$ ipython --no-banner

In [1]: import numpy as np

In [2]: np.set_printoptions(precision=3, suppress=True, linewidth=200)

In [3]: def tidy(a):
   ...:     return np.round(a, 3) + 0
   ...: 

In [4]: m1 = np.loadtxt("data.csv", delimiter=",")

In [5]: m1
Out[5]: 
array([[0., 5., 0., 0., 2.],
       [0., 0., 3., 5., 4.],
       [0., 0., 0., 4., 4.],
       [0., 0., 0., 0., 2.],
       [0., 0., 0., 0., 0.]])

In [6]: tidy(np.abs(np.linalg.eigvals(m1)).max())
Out[6]: np.float64(0.0)

In [7]: (m1 - m1.T) / 2
Out[7]: 
array([[ 0. ,  2.5,  0. ,  0. ,  1. ],
       [-2.5,  0. ,  1.5,  2.5,  2. ],
       [ 0. , -1.5,  0. ,  2. ,  2. ],
       [ 0. , -2.5, -2. ,  0. ,  1. ],
       [-1. , -2. , -2. , -1. ,  0. ]])

In [8]: tidy(np.linalg.matrix_power(m1, 4))
Out[8]: 
array([[  0.,   0.,   0.,   0., 120.],
       [  0.,   0.,   0.,   0.,   0.],
       [  0.,   0.,   0.,   0.,   0.],
       [  0.,   0.,   0.,   0.,   0.],
       [  0.,   0.,   0.,   0.,   0.]])

In [9]: np.allclose(m1, m1.T)
Out[9]: False

In [10]: (m1 + m1.T) / 2
Out[10]: 
array([[0. , 2.5, 0. , 0. , 1. ],
       [2.5, 0. , 1.5, 2.5, 2. ],
       [0. , 1.5, 0. , 2. , 2. ],
       [0. , 2.5, 2. , 0. , 1. ],
       [1. , 2. , 2. , 1. , 0. ]])

In [11]: np.linalg.matrix_rank(m1 - m1[0, 0] * np.eye(5))
Out[11]: np.int64(4)

In [12]: np.prod(np.diag(m1)), tidy(np.linalg.det(m1))
Out[12]: (np.float64(0.0), np.float64(0.0))

In [13]: tidy(np.linalg.norm(m1, 1)), tidy(np.linalg.norm(m1, np.inf))
Out[13]: (np.float64(12.0), np.float64(12.0))

In [14]: tidy(np.linalg.norm(m1) ** 2 / np.linalg.norm(m1, 2) ** 2)
Out[14]: np.float64(1.397)

In [15]: m1[2] @ m1[1]
Out[15]: np.float64(36.0)

In [16]: np.linalg.norm(m1, axis=1).argmax()
Out[16]: np.int64(1)

In [17]: J = np.load("mat.npy")

In [18]: J
Out[18]: 
array([[ 3.,  1.],
       [-2.,  0.]])

In [19]: vec = np.array([-1, -3])

In [20]: target = J @ vec

In [21]: coef, lr = np.zeros(2), 1 / np.linalg.norm(J, 2) ** 2

In [22]: for i in range(6):
    ...:     coef -= lr * J.T @ (J @ coef - target)
    ...:     if i % 1 == 0: print(i, round(np.linalg.norm(J @ coef - target), 3))
    ...: 
0 1.422
1 1.392
2 1.362
3 1.333
4 1.305
5 1.277

In [23]: tidy(np.linalg.cond(J))
Out[23]: np.float64(6.854)
